% python3 -q
>>> import numpy as np
>>> from numpy import linalg as LA
>>> np.set_printoptions(precision=3, suppress=True, linewidth=140, legacy="1.25")
>>> def tidy(a):
...     return np.round(a, 3) + 0
... 
>>> feats = np.array([[-0.8, 1.0, 1.2, 0.0],
...     [0.2, -0.8, 1.2, -0.3],
...     [-1.3, -0.5, -0.4, -0.3],
...     [-1.7, 1.2, -1.1, 0.5],
...     [0.3, 2.5, 0.8, -0.4],
...     [0.6, 1.4, 0.9, 1.7],
...     [0.6, 0.8, -1.4, -0.6],
...     [-0.5, 0.0, 0.0, -0.8],
...     [-0.4, 1.0, 1.4, 1.8],
...     [-0.9, 0.7, 0.1, -1.4],
...     [-0.1, 0.5, 0.0, 0.4],
...     [1.3, 1.4, 0.4, -1.8],
...     [-5.5, 2.0, 4.5, -2.5],
...     [0.5, 0.0, -0.4, -0.7],
...     [-1.5, 0.5, 1.2, 0.2],
...     [-0.6, 0.7, -0.4, -0.4]])
>>> rng = np.random.default_rng(83401)
>>> A2 = feats + rng.integers(-2, 3, (16, 1)) @ rng.integers(-2, 3, (1, 4))
>>> tidy(A2)
array([[ 1.2,  0. ,  2.2, -1. ],
       [ 4.2, -2.8,  3.2, -2.3],
       [-3.3,  0.5, -1.4,  0.7],
       [-1.7,  1.2, -1.1,  0.5],
       [ 0.3,  2.5,  0.8, -0.4],
       [ 0.6,  1.4,  0.9,  1.7],
       [ 0.6,  0.8, -1.4, -0.6],
       [ 1.5, -1. ,  1. , -1.8],
       [ 3.6, -1. ,  3.4, -0.2],
       [-0.9,  0.7,  0.1, -1.4],
       [-0.1,  0.5,  0. ,  0.4],
       [-0.7,  2.4, -0.6, -0.8],
       [-1.5,  0. ,  6.5, -4.5],
       [-3.5,  2. , -2.4,  1.3],
       [ 0.5, -0.5,  2.2, -0.8],
       [-2.6,  1.7, -1.4,  0.6]])
>>> tidy(LA.svd(A2 - feats, compute_uv=False))
array([12.41,  0.  ,  0.  ,  0.  ])
>>> np.abs(A2 - feats).sum(axis=1)
array([ 5., 10.,  5.,  0.,  0.,  0.,  0.,  5., 10.,  0.,  0.,  5., 10., 10.,  5.,  5.])
>>> vec = np.array([-1, 2, -2, 1])
>>> target = feats @ vec
>>> tidy(LA.lstsq(feats, target)[0])
array([-1.,  2., -2.,  1.])
>>> tidy(LA.pinv(feats) @ feats)
array([[1., 0., 0., 0.],
       [0., 1., 0., 0.],
       [0., 0., 1., 0.],
       [0., 0., 0., 1.]])
>>> target = target + 0.1 * rng.normal(size=16)
>>> tidy(target)
array([ 0.498, -4.458,  0.873,  6.834,  2.757,  2.155,  3.289, -0.302,  1.275,  0.493,  1.599, -1.144, -1.76 , -0.453,  0.231,  2.461])
>>> b, *_ = LA.lstsq(feats, target)
>>> tidy(feats.T @ (target - feats @ b))
array([0., 0., 0., 0.])
>>> [round(float(LA.norm(LA.solve(feats.T @ feats + lam * np.eye(4), feats.T @ target))), 2) for lam in (0, 1, 10, 100)]
[3.17, 2.89, 1.62, 0.3]
>>> b.round()
array([-1.,  2., -2.,  1.])
>>> tidy(b)
array([-1.023,  2.012, -1.997,  0.997])
>>> Xc = (feats - feats.mean(axis=0)) / feats.std(axis=0)
>>> tidy(Xc.std(axis=0))
array([1., 1., 1., 1.])
>>> b = LA.lstsq(np.delete(Xc, 2, axis=1), Xc[:, 2])[0]
>>> np.abs(b).argmax()
0
>>> tidy(1 - np.var(Xc[:, 2] - np.delete(Xc, 2, axis=1) @ b))
0.462
>>> E = np.loadtxt("a.csv", delimiter=",")
>>> E
array([[ 1.341, -0.776, -0.166, -0.995],
       [-0.909,  0.851,  0.161, -0.216],
       [-0.794, -0.408, -0.442,  1.018],
       [ 1.013, -1.807,  0.515, -0.57 ]])
>>> q, vecs = LA.qr(E[:, :2])[0], LA.qr(E[:, 2:])[0]
>>> s = LA.svd(q.T @ vecs, compute_uv=False)
>>> tidy(LA.norm(q @ q.T - vecs @ vecs.T, 2))
0.969
>>> proj = np.triu(np.array([[-2, 5, -5, -1], [-2, 1, -3, 3], [3, -2, -3, 4], [-1, 3, -3, -3]]), 1) + np.eye(4)
>>> A2 = proj @ E @ LA.inv(proj)
>>> tidy(np.poly(A2))
array([ 1.   , -1.18 , -1.503,  2.405,  1.265])
>>> G = E.T @ E
>>> tidy(G)
array([[ 4.281, -3.321,  0.504, -2.524],
       [-3.321,  4.758, -0.484,  1.203],
       [ 0.504, -0.484,  0.514, -0.613],
       [-2.524,  1.203, -0.613,  2.398]])
>>> tidy(np.trace(G)), tidy((E ** 2).sum())
(11.951, 11.951)
>>> tidy(np.sort(np.abs(LA.eigvals(E))))
array([0.46 , 1.139, 1.554, 1.554])
>>> tidy(np.trace(E))
1.18
>>> np.allclose(E, E.T)
False
>>> LA.determinant(E)
Traceback (most recent call last):
  File "<python-input-40>", line 1, in <module>
    LA.determinant(E)
    ^^^^^^^^^^^^^^
AttributeError: module 'numpy.linalg' has no attribute 'determinant'
>>> tidy(LA.det(E))
1.265
>>> mat = np.loadtxt("data.csv", delimiter=",")
>>> mat
array([[-2.,  4.,  0.,  0.,  0.],
       [ 4., -1.,  4.,  0.,  0.],
       [ 0.,  4., -3.,  4.,  0.],
       [ 0.,  0.,  4.,  0.,  4.],
       [ 0.,  0.,  0.,  4.,  3.]])
>>> t = np.radians(15)
>>> R = np.eye(5)
>>> R[2, 2] = R[1, 1] = np.cos(t)
>>> R[2, 1], R[1, 2] = -np.sin(t), np.sin(t)
>>> tidy(R)
array([[ 1.   ,  0.   ,  0.   ,  0.   ,  0.   ],
       [ 0.   ,  0.966,  0.259,  0.   ,  0.   ],
       [ 0.   , -0.259,  0.966,  0.   ,  0.   ],
       [ 0.   ,  0.   ,  0.   ,  1.   ,  0.   ],
       [ 0.   ,  0.   ,  0.   ,  0.   ,  1.   ]])
>>> A2 = mat @ R.T
>>> tidy(LA.det(R)), tidy(np.trace(R))
(1.0, 4.932)
>>> tidy(LA.svd(mat, compute_uv=False)), tidy(LA.svd(A2, compute_uv=False))
(array([8.467, 6.67 , 4.477, 3.806, 0.532]), array([8.467, 6.67 , 4.477, 3.806, 0.532]))
>>> tidy(np.abs(A2 - mat).max(axis=0))
array([0.   , 1.069, 1.035, 0.   , 0.   ])
